% python3 -q
>>> import numpy as np
>>> np.set_printoptions(suppress=True, linewidth=140)
>>> arr = np.loadtxt("sample9.csv", delimiter=",")
>>> arr
array([[ -0.7 ,   0.5 ,   0.9 ,  -0.1 ,  -0.1 ,  -2.98,  -0.3 ,   1.1 ,  -0.6 ,  -2.3 ],
       [ -1.2 ,   0.1 ,   0.8 ,   0.5 ,   0.  ,  -4.87,   0.8 ,   1.1 ,  -1.  ,   0.8 ],
       [  1.1 ,   0.7 ,  -0.9 ,  -1.4 ,  -0.7 ,  -1.94,  -0.3 ,   0.9 ,  -0.4 ,   0.  ],
       [  0.5 ,  -0.6 ,   0.1 ,   0.6 ,   1.7 ,  -8.55,  -0.8 ,  -0.2 ,  -1.8 ,   1.  ],
       [  0.8 ,   1.1 ,   2.1 ,  -0.2 ,   0.3 ,  -7.55,  -0.7 ,  -0.2 ,  -1.5 ,   0.3 ],
       [  1.6 ,   1.  ,  -1.1 ,   1.3 ,  -0.1 ,   0.69,   0.6 ,  -0.1 ,   0.3 ,   0.9 ],
       [ -0.7 ,  -0.2 ,   0.9 ,   1.7 ,   0.8 ,   3.92,   0.4 ,   1.2 ,   0.8 ,  -0.9 ],
       [  1.5 ,   0.3 ,  -0.4 ,   1.4 ,   0.2 ,   6.8 ,  -0.4 ,  -1.3 ,   1.4 ,   0.1 ],
       [  0.5 ,   0.6 ,  -1.4 ,  -1.5 ,   0.8 ,   0.44,  -0.3 ,   0.7 ,   0.1 ,   0.  ],
       [  0.1 ,  -0.5 ,  -0.7 ,  -2.4 ,  -1.2 ,   5.79,   0.6 ,  -0.9 ,   1.2 ,   0.7 ],
       [ -1.4 ,  -1.4 ,   0.6 ,  -0.2 ,   0.4 ,  -0.75,  -0.3 ,  -0.9 ,  -0.2 ,  -0.3 ],
       [ -0.6 ,   1.1 ,   0.9 ,  -0.2 ,   1.3 ,   3.65,   0.1 ,   0.5 ,   0.7 ,   1.2 ],
       [ -1.4 ,   2.6 ,  -1.4 ,  -0.4 ,  -0.7 ,   1.58,   0.3 ,   3.1 ,   0.3 ,   0.9 ],
       [ -2.1 ,   0.9 ,   0.6 ,  -1.9 ,  -1.9 ,   3.47,   1.3 ,  -0.8 ,   0.7 ,   0.8 ],
       [ -0.3 ,   0.7 ,   0.  ,  -1.3 ,  -0.1 ,   3.23,  -0.9 ,  -0.9 ,   0.6 ,   1.7 ],
       [ -1.4 ,  -1.  ,   0.5 ,  -1.  ,  -0.7 ,   6.75,   1.5 ,   1.2 ,   1.4 ,  -1.1 ],
       [  0.8 ,  -0.8 ,   0.8 ,  -1.7 ,  -0.4 ,   5.04,   1.  ,   0.1 ,   1.1 ,   1.5 ],
       [ -1.1 ,  -2.5 ,   0.  ,  -3.  ,  -0.5 ,  -3.75,   1.3 ,   0.7 ,  -0.8 ,  -1.  ],
       [ -0.7 ,   0.7 ,   0.5 ,   1.  ,   1.8 ,  -7.36,  -0.8 ,  -0.6 ,  -1.4 ,  -0.5 ],
       [  0.2 ,  -0.2 ,   0.3 ,   1.  ,  -0.1 ,   2.8 ,  -2.  ,  -1.3 ,   0.6 ,  -1.4 ],
       [  0.1 ,  -1.3 ,  -0.1 ,   0.7 ,  -0.2 ,   1.07,   1.  ,  -2.5 ,   0.3 ,   0.4 ],
       [ -0.3 ,  -0.1 ,  -1.1 ,   1.9 ,   1.3 ,  -1.44,  -0.4 ,   0.5 ,  -0.3 ,   1.6 ],
       [ -0.6 ,  -1.6 ,   2.3 ,   1.1 ,   0.5 ,   0.49,  -1.4 ,  -0.7 ,   0.1 ,   0.5 ],
       [  1.5 ,   0.2 ,  -1.4 ,   1.5 ,   1.1 ,   4.03,   0.8 ,  -0.3 ,   0.9 ,  -0.4 ],
       [ -0.1 ,  -1.3 ,   0.5 ,  -0.2 ,   1.  ,  -6.27,  -0.8 ,  -0.2 ,  -1.2 ,   0.8 ],
       [  0.1 ,  -0.9 ,  -0.3 ,   0.3 ,  -0.3 ,  -7.73,  -0.2 ,  -0.8 ,  -1.5 ,  -1.  ],
       [ -1.5 ,   0.  ,  -0.9 ,  -0.5 ,   0.5 ,   0.3 ,  -0.3 ,  -0.2 ,   0.1 ,  -0.4 ],
       [ -0.3 ,  -0.2 ,  -0.3 ,  -0.5 ,  -0.3 ,   4.58,   1.7 ,   1.4 ,   0.9 ,  -0.1 ],
       [ -0.2 ,   2.2 ,  -0.8 ,   2.2 ,   0.3 ,  -1.3 ,  -0.5 ,  -0.4 ,  -0.3 ,   0.2 ],
       [  1.6 ,   1.5 ,  -1.6 ,  -0.9 ,   0.1 ,   6.6 ,   0.7 ,  -0.2 ,   1.4 ,   0.9 ],
       [  0.7 ,  -0.6 ,  -0.3 ,  -0.5 ,   0.  ,   2.02,  -1.9 ,   0.1 ,   0.5 ,   0.3 ],
       [  0.5 ,  -1.5 ,  -0.8 ,   1.  ,   0.8 ,   3.78,   0.3 ,   1.1 ,   0.8 ,   0.6 ],
       [  1.1 ,   1.6 ,   0.7 ,   0.2 ,   1.  , -12.9 ,   2.2 ,   0.2 ,  -2.6 ,   1.4 ],
       [  1.1 ,  -0.2 ,  -0.9 ,  -0.5 ,   0.8 ,  14.86,   0.1 ,   0.2 ,   2.9 ,   1.6 ],
       [  1.2 ,  -0.6 ,  -2.7 ,   0.2 ,  -0.9 ,   1.14,   0.3 ,  -0.4 ,   0.3 ,  -0.3 ],
       [  0.9 ,   0.4 ,  -1.3 ,  -0.7 ,  -1.7 ,  -0.12,   0.8 ,   0.8 ,   0.1 ,  -1.8 ],
       [ -1.3 ,   0.1 ,  -1.1 ,   1.3 ,   0.6 ,  -1.12,  -1.7 ,  -0.5 ,  -0.2 ,   0.  ],
       [ -0.1 ,  -0.1 ,  -1.5 ,  -0.8 ,   0.9 ,  -7.  ,  -1.6 ,  -1.1 ,  -1.4 ,   0.2 ],
       [  1.8 ,  -1.1 ,  -2.3 ,   1.3 ,   0.1 ,   4.28,   1.1 ,  -1.3 ,   0.8 ,   0.6 ],
       [  0.8 ,  -1.7 ,   1.4 ,  -0.6 ,   0.1 ,  -5.12,  -1.4 ,   1.  ,  -1.  ,  -1.3 ],
       [ -0.5 ,  -0.5 ,   0.7 ,   0.4 ,   0.1 ,  -9.23,  -0.4 ,   1.6 ,  -1.8 ,   0.2 ],
       [  0.7 ,   0.4 ,  -0.7 ,   0.7 ,  -1.3 ,   2.8 ,   0.4 ,  -0.5 ,   0.6 ,   0.4 ],
       [  1.1 ,   0.7 ,   0.8 ,   0.2 ,  -1.7 ,   0.38,  -0.8 ,   0.9 ,  -0.1 ,   1.1 ],
       [ -0.3 ,   2.4 ,  -0.5 ,  -0.8 ,  -0.1 ,  -2.56,   2.2 ,   1.5 ,  -0.5 ,  -0.7 ],
       [  0.2 ,  -1.2 ,   1.3 ,   0.6 ,  -0.4 ,   5.37,   1.8 ,   0.9 ,   1.1 ,   0.  ]])
>>> x = np.array([0, 0, 1, -1, 0, -2, 1, 1, 2, 2])
>>> (arr @ x).argmax()
np.int64(32)
>>> x @ arr
Traceback (most recent call last):
  File "<python-input-6>", line 1, in <module>
    x @ arr
    ~~^~~~~
ValueError: matmul: Input operand 1 has a mismatch in its core dimension 0, with gufunc signature (n?,k),(k,m?)->(n?,m?) (size 45 is different from 10)
>>> np.linalg.norm(arr @ x) <= np.linalg.norm(arr, 2) * np.linalg.norm(x) + 1e-9
np.True_
>>> np.sign((arr @ x).round(6))
array([ 1.,  1.,  1.,  1.,  1., -1., -1., -1., -1., -1.,  1., -1.,  1., -1., -1., -1., -1.,  1.,  1., -1., -1.,  1., -1., -1.,  1.,  1.,
       -1., -1., -1., -1., -1., -1.,  1., -1., -1., -1., -1.,  1., -1.,  1.,  1., -1.,  1.,  1., -1.])
>>> U, sigma, VT = np.linalg.svd(arr)
>>> np.argmax(sigma[:-1] / (sigma[1:] + 1e-6)) + 1
np.int64(9)
>>> out = U[:, :9] @ np.diag(sigma[:9]) @ VT[:9]
>>> np.linalg.matrix_rank(out)
np.int64(9)
>>> np.round(np.linalg.norm(arr - out) / np.linalg.norm(arr), 2)
np.float64(0.01)
>>> round(float(np.linalg.norm(arr - out, 2)), 2), round(float(sigma[9]), 2)
(0.37, 0.37)
>>> round(np.abs(arr - out).max(), 2)
np.float64(0.14)
>>> P = arr @ np.linalg.solve(arr.T @ arr, arr.T)
>>> np.round(P @ arr[:, 8], 2)
array([-0.6, -1. , -0.4, -1.8, -1.5,  0.3,  0.8,  1.4,  0.1,  1.2, -0.2,  0.7,  0.3,  0.7,  0.6,  1.4,  1.1, -0.8, -1.4,  0.6,  0.3, -0.3,
        0.1,  0.9, -1.2, -1.5,  0.1,  0.9, -0.3,  1.4,  0.5,  0.8, -2.6,  2.9,  0.3,  0.1, -0.2, -1.4,  0.8, -1. , -1.8,  0.6, -0.1, -0.5,
        1.1])
>>> feats = np.load("data.npy")
>>> feats
array([[ 0. , -0.9, -0.2,  0.5,  1. ,  1. ,  0.2, -1.2,  0. , -0.6],
       [ 1.9, -1.7, -0.2, -1.3, -2.5, -0.1, -1.3,  0.9,  1.1, -1.5],
       [ 0.6, -1.4,  0.8, -0.1,  0.5,  1.2,  0.6, -0.8,  0.2,  1.2],
       [-0.7, -1.4,  0.7,  1. ,  0.6, -1.6, -0.6,  0.3,  0.8,  0.4],
       [ 0.2, -1. ,  0.6, -1.2,  0.6,  0.3,  1.4,  0.7,  0.3,  0.2],
       [ 0.3,  0.5,  0.9,  0.8, -0.8,  1.7,  0.2,  1.7,  0.3, -0.7],
       [-0.4,  0.7,  0.1, -0.4,  1.3, -1.8, -0.3, -1.4, -0.6, -1.3],
       [ 1.1, -0.9, -0.2,  0.9,  1. ,  1.6, -1.1,  0.7,  0.4, -1.3],
       [-0.6,  0. , -2.4, -1.2,  0.2, -1.2, -0.1, -1.9, -0.1,  0.4],
       [-1.1,  0.2,  1.2, -0.9, -0.7,  1.2, -1. ,  0.4,  0. , -0.5],
       [ 0.2, -2.1, -0.5,  1.7,  0.6,  0.5, -0.4, -2.7, -0.3,  1. ]])
>>> O, R = np.linalg.qr(feats)
>>> O.shape, R.shape
((11, 10), (10, 10))
>>> np.round(np.trace(O @ O.T), 2)
np.float64(10.0)
>>> np.round(O.T @ O, 2) + 0
array([[1., 0., 0., 0., 0., 0., 0., 0., 0., 0.],
       [0., 1., 0., 0., 0., 0., 0., 0., 0., 0.],
       [0., 0., 1., 0., 0., 0., 0., 0., 0., 0.],
       [0., 0., 0., 1., 0., 0., 0., 0., 0., 0.],
       [0., 0., 0., 0., 1., 0., 0., 0., 0., 0.],
       [0., 0., 0., 0., 0., 1., 0., 0., 0., 0.],
       [0., 0., 0., 0., 0., 0., 1., 0., 0., 0.],
       [0., 0., 0., 0., 0., 0., 0., 1., 0., 0.],
       [0., 0., 0., 0., 0., 0., 0., 0., 1., 0.],
       [0., 0., 0., 0., 0., 0., 0., 0., 0., 1.]])
>>> np.allclose(R.T @ R, feats.T @ feats)
True
